>>> import numpy as np
>>> np.set_printoptions(precision=1, suppress=True, linewidth=140)
>>> tidy = lambda a: np.round(a, 1) + 0
>>> M = np.load("data.npy")
>>> tidy(M)
array([[-1.6, -0.2,  0.6, -1. ],
       [ 1. , -0.9,  1.1, -0.9],
       [-0.4, -1.4,  0.4,  1.3],
       [ 0. ,  1.1,  1.5,  0.7]])
>>> tidy(np.linalg.svd(M, compute_uv=False))
array([2., 2., 2., 2.])
>>> tidy(M @ M.T)
array([[4., 0., 0., 0.],
       [0., 4., 0., 0.],
       [0., 0., 4., 0.],
       [0., 0., 0., 4.]])
>>> tidy(M.T @ M)
array([[4., 0., 0., 0.],
       [0., 4., 0., 0.],
       [0., 0., 4., 0.],
       [0., 0., 0., 4.]])
>>> tidy(M[:, 1] @ M[:, 0])
np.float64(0.0)
>>> K = np.loadtxt("a.csv", delimiter=",")
>>> tidy(K)
array([[1. , 0. , 0. , 0. ],
       [0.5, 0.5, 0. , 0. ],
       [0.3, 0.3, 0.3, 0. ],
       [0. , 0. , 0. , 1. ]])
>>> tidy(np.linalg.matrix_power(K, 100))
array([[1., 0., 0., 0.],
       [1., 0., 0., 0.],
       [1., 0., 0., 0.],
       [0., 0., 0., 1.]])
>>> tidy(np.linalg.matrix_power(K, 2))
array([[1. , 0. , 0. , 0. ],
       [0.8, 0.2, 0. , 0. ],
       [0.6, 0.3, 0.1, 0. ],
       [0. , 0. , 0. , 1. ]])
>>> K @ np.ones(4)
array([1., 1., 1., 1.])
>>> tidy(np.sort(np.abs(np.linalg.eigvals(K)))[::-1])
array([1. , 1. , 0.5, 0.3])
>>> K.sum(axis=1)
array([1., 1., 1., 1.])
>>> pr = np.eye(4)[3]
>>> for _ in range(5):
...     pr = pr @ K
...     print(pr.round(1))
... 
[0. 0. 0. 1.]
[0. 0. 0. 1.]
[0. 0. 0. 1.]
[0. 0. 0. 1.]
[0. 0. 0. 1.]
>>> x = np.array([7, 9, -2, -4])
>>> y = K @ x
>>> tidy(y)
array([ 7. ,  8. ,  4.7, -4. ])
>>> tidy(np.linalg.solve(K, K[:, 1]))
array([0., 1., 0., 0.])
>>> left, sig, Vh = np.linalg.svd(K, full_matrices=False)
>>> tidy(sig / sig[0])
array([1. , 0.8, 0.4, 0.2])
>>> tidy(left.T @ K @ Vh.T)
array([[1.2, 0. , 0. , 0. ],
       [0. , 1. , 0. , 0. ],
       [0. , 0. , 0.5, 0. ],
       [0. , 0. , 0. , 0.3]])
>>> tidy(np.abs(Vh[0]))
array([0.9, 0.3, 0.1, 0. ])
>>> tidy(np.linalg.det(K))
np.float64(0.2)
>>> np.flatnonzero(np.linalg.matrix_power((K != 0) + (K.T != 0) + np.eye(4), 4)[0])
array([0, 1, 2])
>>> tidy(np.sort(np.linalg.eigvals(K).real))
array([0.3, 0.5, 1. , 1. ])
